% python3 -q
>>> import numpy as np
>>> np.set_printoptions(precision=1, suppress=True, linewidth=120)
>>> arr = np.loadtxt("sample8.csv", delimiter=",")
>>> arr
array([[-0.6,  0.4, -1.8],
       [-0.1, -0.4,  1. ],
       [-7.6, -1.3,  2.6],
       [ 4.6,  1.2, -4.1],
       [-1.4, -0.3,  0.1],
       [ 0.8,  0.4, -0.7],
       [ 0.1, -0.1,  1. ],
       [-9.3, -1.8,  4.1],
       [ 3. ,  0.7, -2. ],
       [ 0.2, -0.3, -0.4],
       [-7.2, -1.7,  3.3],
       [ 7.3,  1.6, -4.1],
       [ 3.5,  1. , -2.6],
       [-1.6,  0. ,  0.8],
       [-4.9, -1.1,  2.9],
       [-7.7, -1.8,  4.9],
       [ 2.2,  0.3, -0.2],
       [-0.9, -0.4,  0.8],
       [-1.4, -0.3,  0.7],
       [ 1.1,  0.2,  0.2],
       [ 0.4, -0.3,  0.8],
       [-2.1, -0.5,  1.4],
       [ 1. ,  0.3, -1.7],
       [ 5.9,  1.2, -2.5],
       [-6.6, -1.1,  2.7],
       [-3.3, -0.8,  2.2],
       [-2.3, -0.2,  0.5]])
>>> dist = np.linalg.norm(arr[:, None] - arr[None], axis=-1)
>>> dist[21].round(6).argsort(kind="stable")[:4]
array([21, 13, 26, 18])
>>> np.unravel_index(dist.round(6).argmax(), dist.shape)
(np.int64(7), np.int64(11))
>>> np.flatnonzero(dist[21] < dist.mean() / 2)
array([ 1,  4,  6, 13, 17, 18, 20, 21, 25, 26])
>>> (dist + 1e9 * np.eye(27)).round(6).argmin(axis=1)
array([22,  6, 10, 12, 18,  9,  1, 15, 12,  5,  2, 23,  8, 18, 24, 10, 19, 18, 13,  5,  6, 13,  5,  3,  2, 21, 13])
>>> dist.mean(axis=1).argmax()
np.int64(11)
>>> Xs = (arr - arr.mean(axis=0)) / arr.std(axis=0)
>>> Xs.std(axis=0)
array([1., 1., 1.])
>>> coef = np.linalg.lstsq(np.delete(Xs, 2, axis=1), Xs[:, 2])[0]
>>> coef
array([ 0.1, -1.1])
>>> round(1 - np.var(Xs[:, 2] - np.delete(Xs, 2, axis=1) @ coef), 1)
np.float64(0.9)
>>> basis = arr[[9, 24]].astype(float)
>>> for _ in range(4):
...     lab = np.linalg.norm(arr[:, None] - basis, axis=-1).argmin(axis=1)
...     basis = np.array([arr[lab == j].mean(axis=0) for j in range(2)])
... 
>>> lab
array([0, 0, 1, 0, 0, 0, 0, 1, 0, 0, 1, 0, 0, 0, 1, 1, 0, 0, 0, 0, 0, 0, 0, 0, 1, 1, 0])
>>> np.bincount(lab)
array([20,  7])
>>> basis[1] - basis[0]
array([-7.6, -1.6,  3.9])
>>> basis
array([[ 1. ,  0.2, -0.6],
       [-6.7, -1.4,  3.2]])
>>> Xs = arr - arr.mean(axis=0)
>>> vecs = np.linalg.svd(Xs)[2][:1]
>>> Y = Xs - Xs @ vecs.T @ vecs
>>> np.round(np.diag(vecs.T @ vecs), 1) + 0
array([0.8, 0. , 0.2])
>>> (Xs @ vecs.T).std(axis=0)
array([4.7])
>>> np.linalg.norm(Y, axis=1).round(6).argmax()
np.int64(0)
>>> np.cov(Xs @ vecs.T, rowvar=False)
array(23.4)
>>> E = np.load("mat.npy")
>>> E
array([[ 0.,  0.,  0.,  0.],
       [-2.,  1., -1.,  0.],
       [ 0.,  0.,  0.,  0.],
       [ 2., -1.,  1.,  0.]])
>>> # rank 1
>>> P = np.triu(np.array([[1, -1, 3, 3], [-1, -1, -1, 0], [-2, -3, 1, -1], [0, 1, -1, 2]]), 1) + np.eye(4)
>>> Y = P @ E @ np.linalg.inv(P)
>>> np.linalg.matrix_rank(Y)
np.int64(1)
>>> A = np.loadtxt("block6.csv", delimiter=",")
>>> A
array([[ 4.,  3., -5., -1.,  9.,  1.],
       [ 5., -5., -1., -3.,  0.,  3.],
       [ 3.,  0.,  2.,  3.,  4.,  5.],
       [-4., -4.,  0., -3.,  2.,  2.],
       [ 0.,  0.,  0.,  0., -3.,  1.],
       [ 0.,  0.,  0.,  0.,  1.,  1.]])
>>> x = np.array([3, -1, 3, 7, -3, -5])
>>> target = A @ x
>>> target
array([-45., -19.,  -1., -45.,   4.,  -8.])
>>> np.linalg.solve(A, A[:, 3])
array([ 0., -0., -0.,  1., -0.,  0.])
>>> np.round(np.linalg.solve(A.T, A[4]), 1) + 0
array([0., 0., 0., 0., 1., 0.])
>>> np.linalg.solve(A, target + A[:, 5])
array([ 3., -1.,  3.,  7., -3., -4.])
>>> rng = np.random.default_rng(298)
>>> lab = rng.permutation(6)
>>> Y = A[:, lab] * rng.choice([-1, 1], 6)
>>> Y
array([[ 1.,  4., -5.,  3., -1., -9.],
       [ 3.,  5., -1., -5., -3., -0.],
       [ 5.,  3.,  2.,  0.,  3., -4.],
       [ 2., -4.,  0., -4., -3., -2.],
       [ 1.,  0.,  0.,  0.,  0.,  3.],
       [ 1.,  0.,  0.,  0.,  0., -1.]])
>>> U, _, VT = np.linalg.svd(A.T @ Y)
>>> np.round(np.linalg.lstsq(A, Y)[0], 1) + 0
array([[ 0.,  1.,  0.,  0.,  0.,  0.],
       [ 0.,  0.,  0.,  1.,  0.,  0.],
       [ 0.,  0.,  1.,  0.,  0.,  0.],
       [ 0.,  0.,  0.,  0.,  1.,  0.],
       [ 0.,  0.,  0.,  0.,  0., -1.],
       [ 1.,  0.,  0.,  0.,  0.,  0.]])
>>> r0, r1 = Y[5], Y[2]
>>> r0 @ r1
np.float64(9.0)
>>> r0 @ r0
np.float64(2.0)
>>> pr = (r0 @ r1) / (r0 @ r0) * r0
>>> r1 - pr
array([0.5, 3. , 2. , 0. , 3. , 0.5])
>>> np.outer(r0, r1)
array([[ 5.,  3.,  2.,  0.,  3., -4.],
       [ 0.,  0.,  0.,  0.,  0., -0.],
       [ 0.,  0.,  0.,  0.,  0., -0.],
       [ 0.,  0.,  0.,  0.,  0., -0.],
       [ 0.,  0.,  0.,  0.,  0., -0.],
       [-5., -3., -2., -0., -3.,  4.]])
>>> pr
array([ 4.5,  0. ,  0. ,  0. ,  0. , -4.5])
>>> np.round(np.linalg.norm(r0 + r1) ** 2 + np.linalg.norm(r0 - r1) ** 2, 1)
np.float64(130.0)
>>> np.linalg.matrix_rank(np.outer(r0, r1))
np.int64(1)
>>> m1 = np.load("x.npy")
>>> m1
array([[0, 0, 1, 0],
       [1, 0, 0, 0],
       [0, 1, 0, 0],
       [0, 0, 0, 1]])
>>> np.linalg.svd(m1, compute_uv=False)
array([1., 1., 1., 1.])
>>> np.linalg.norm(m1, axis=0)
array([1., 1., 1., 1.])
>>> np.linalg.pinv(m1)
array([[0., 1., 0., 0.],
       [0., 0., 1., 0.],
       [1., 0., 0., 0.],
       [0., 0., 0., 1.]])
>>> m1[:, 0] @ m1[:, 1]
np.int64(0)
>>> data = np.abs(np.array([[2, 2, 1], [0, 0, 2], [0, 0, 0]])) + np.eye(3)
>>> data = data / data.sum(axis=1, keepdims=True)
>>> data
array([[0.5, 0.3, 0.2],
       [0. , 0.3, 0.7],
       [0. , 0. , 1. ]])
>>> # triangular: eigenvalues sit on the diagonal
>>> P = np.triu(np.array([[0, 1, -1], [3, -2, -1], [-1, 3, 0]]), 1) + np.eye(3)
>>> Y = P @ data @ np.linalg.inv(P)
>>> P @ data - data @ P
array([[ 0. , -0.2,  0.5],
       [ 0. ,  0. , -0.7],
       [ 0. ,  0. ,  0. ]])
>>> np.poly(Y)
array([ 1. , -1.8,  1. , -0.2])
>>> def softmax(z):
...     e = np.exp(z - z.max(axis=-1, keepdims=True))
...     return e / e.sum(axis=-1, keepdims=True)
... 
>>> softmax(data[1] + 5)
array([0.2, 0.3, 0.4])
>>> softmax(data[1])
array([0.2, 0.3, 0.4])
>>> softmax(data).sum(axis=1)
array([1., 1., 1.])
>>> S = data @ data.T / np.sqrt(3)
>>> softmax(S)
array([[0.4, 0.3, 0.3],
       [0.3, 0.3, 0.4],
       [0.3, 0.3, 0.4]])
>>> softmax(S).round(6).argmax(axis=1)
array([0, 2, 2])
>>> softmax(S + np.triu(np.full(S.shape, -np.inf), 1))
array([[1. , 0. , 0. ],
       [0.5, 0.5, 0. ],
       [0.3, 0.3, 0.4]])
>>> feats = np.load("a.npy")
>>> feats
array([[ -7,   5,   1],
       [ -8,   0,   0],
       [-15,   6,  -9],
       [ -9,   0, -11],
       [ -2,   7, -13],
       [  5,   5,  -7],
       [ 11,  -1, -11],
       [ 12,  -8, -15],
       [ 17,  -9,  -7],
       [ 22, -10, -15],
       [ 26, -17, -15],
       [ 27, -10, -17],
       [ 27,  -9, -19],
       [ 27,   0, -10],
       [ 34,  -2, -18],
       [ 41, -11, -12],
       [ 35,  -3, -11],
       [ 44,  -4, -13],
       [ 48, -11,  -7]])
>>> Y = np.c_[feats[:, :2] @ np.array([[0, 3], [3, -3]]), np.array([3, -1, 0, 1, 2, 0, -1, -2, 0, 1, 0, -3, 1, -1, 0, -2, 0, -1, -3])]
>>> Y
array([[ 15, -36,   3],
       [  0, -24,  -1],
       [ 18, -63,   0],
       [  0, -27,   1],
       [ 21, -27,   2],
       [ 15,   0,   0],
       [ -3,  36,  -1],
       [-24,  60,  -2],
       [-27,  78,   0],
       [-30,  96,   1],
       [-51, 129,   0],
       [-30, 111,  -3],
       [-27, 108,   1],
       [  0,  81,  -1],
       [ -6, 108,   0],
       [-33, 156,  -2],
       [ -9, 114,   0],
       [-12, 144,  -1],
       [-33, 177,  -3]])
>>> np.linalg.matrix_rank(np.c_[feats, Y])
np.int64(4)
>>> np.linalg.matrix_rank(Y)
np.int64(3)
>>> np.round(np.linalg.lstsq(feats, Y[:, 0])[0], 1) + 0
array([0., 3., 0.])
